% ipython --no-banner

In [1]: import numpy as np

In [2]: np.set_printoptions(suppress=True, linewidth=140)

In [3]: def tidy(a):
   ...:     return np.round(a, 2) + 0
   ...: 

In [4]: data = np.loadtxt("arr.csv", delimiter=",")

In [5]: tidy(data)
Out[5]: 
array([[-0.41, -0.56,  0.1 ],
       [ 0.1 , -0.19,  0.86],
       [-0.72, -0.21, -0.1 ],
       [ 0.26, -0.37, -0.48],
       [-0.36,  0.68,  0.05],
       [ 0.31, -0.06,  0.07]])

In [6]: rng = np.random.default_rng(707)

In [7]: idx = rng.permutation(3)

In [8]: other = data[:, idx] * rng.choice([-1, 1], 3)

In [9]: tidy(other)
Out[9]: 
array([[ 0.1 , -0.56, -0.41],
       [ 0.86, -0.19,  0.1 ],
       [-0.1 , -0.21, -0.72],
       [-0.48, -0.37,  0.26],
       [ 0.05,  0.68, -0.36],
       [ 0.07, -0.06,  0.31]])

In [10]: Uu, _, Vt = np.linalg.svd(data.T @ other)

In [11]: tidy(Uu @ Vt)
Out[11]: 
array([[0., 0., 1.],
       [0., 1., 0.],
       [1., 0., 0.]])

In [12]: other = np.array([[2, 1, 0], [4, 2, 5], [1, 1, 2]])

In [13]: C = np.array([[3, -5, 7], [8, 7, -2], [-1, 0, 9]])

In [14]: A = np.block([[other, np.zeros((3, 3))], [np.zeros((3, 3)), C]])

In [15]: A
Out[15]: 
array([[ 2.,  1.,  0.,  0.,  0.,  0.],
       [ 4.,  2.,  5.,  0.,  0.,  0.],
       [ 1.,  1.,  2.,  0.,  0.,  0.],
       [ 0.,  0.,  0.,  3., -5.,  7.],
       [ 0.,  0.,  0.,  8.,  7., -2.],
       [ 0.,  0.,  0., -1.,  0.,  9.]])

In [16]: # 2 blocks once reordered

In [17]: tidy(np.linalg.det(A))
Out[17]: np.float64(-2940.0)

In [18]: np.flatnonzero(np.linalg.matrix_power((A != 0) + (A.T != 0) + np.eye(6), 6)[4])
Out[18]: array([3, 4, 5])

In [19]: other = np.c_[data[:, :2] @ np.array([[2, -4], [-4, 0]]), np.array([3, 1, -1, 3, 0, 1])]

In [20]: print(tidy(other))
[[ 1.41  1.65  3.  ]
 [ 0.99 -0.41  1.  ]
 [-0.62  2.9  -1.  ]
 [ 2.   -1.03  3.  ]
 [-3.45  1.45  0.  ]
 [ 0.86 -1.24  1.  ]]

In [21]: tidy(np.linalg.lstsq(data, other[:, 0])[0])
Out[21]: array([ 2., -4.,  0.])

In [22]: tidy(np.linalg.norm(other - data @ np.linalg.lstsq(data, other)[0], axis=0))
Out[22]: array([0.  , 0.  , 3.53])

In [23]: arr = np.load("block11.npy")

In [24]: tidy(arr)
Out[24]: 
array([[ 1.  ,  0.  ,  0.  ,  0.  ,  0.  ],
       [ 0.  ,  1.  ,  0.  ,  0.  ,  0.  ],
       [ 0.  ,  0.  ,  1.  ,  0.  ,  0.  ],
       [ 0.  ,  0.  ,  0.  ,  0.5 , -0.87],
       [ 0.  ,  0.  ,  0.  ,  0.87,  0.5 ]])

In [25]: other = arr + rng.integers(-2, 3, (5, 1)) @ rng.integers(-2, 3, (1, 5))

In [26]: print(tidy(other))
[[ 1.    0.    0.    0.    0.  ]
 [-4.    1.    0.   -2.   -2.  ]
 [-4.    0.    1.   -2.   -2.  ]
 [ 2.    0.    0.    1.5   0.13]
 [-2.    0.    0.   -0.13 -0.5 ]]

In [27]: tidy(np.linalg.svd(other - arr, compute_uv=False))
Out[27]: array([7.75, 0.  , 0.  , 0.  , 0.  ])

In [28]: np.linalg.matrix_rank(other - arr, tol=1e-8)
Out[28]: np.int64(1)

In [29]: tidy(other - arr)
Out[29]: 
array([[ 0.,  0.,  0.,  0.,  0.],
       [-4.,  0.,  0., -2., -2.],
       [-4.,  0.,  0., -2., -2.],
       [ 2.,  0.,  0.,  1.,  1.],
       [-2.,  0.,  0., -1., -1.]])

In [30]: tidy(np.linalg.det(arr))
Out[30]: np.float64(1.0)

In [31]: print(np.flatnonzero(np.linalg.matrix_power((arr != 0) + (arr.T != 0) + np.eye(5), 5)[0]))
[0]

In [32]: (arr != 0).astype(int)
Out[32]: 
array([[1, 0, 0, 0, 0],
       [0, 1, 0, 0, 0],
       [0, 0, 1, 0, 0],
       [0, 0, 0, 1, 1],
       [0, 0, 0, 1, 1]])

In [33]: blk = np.stack([arr, 3 * arr, arr[::-1]])

In [34]: print(np.linalg.matrix_rank(blk.reshape(3, -1)))
2

In [35]: tidy(blk.sum(axis=0))
Out[35]: 
array([[ 4.  ,  0.  ,  0.  ,  0.87,  0.5 ],
       [ 0.  ,  4.  ,  0.  ,  0.5 , -0.87],
       [ 0.  ,  0.  ,  5.  ,  0.  ,  0.  ],
       [ 0.  ,  1.  ,  0.  ,  2.  , -3.46],
       [ 1.  ,  0.  ,  0.  ,  3.46,  2.  ]])
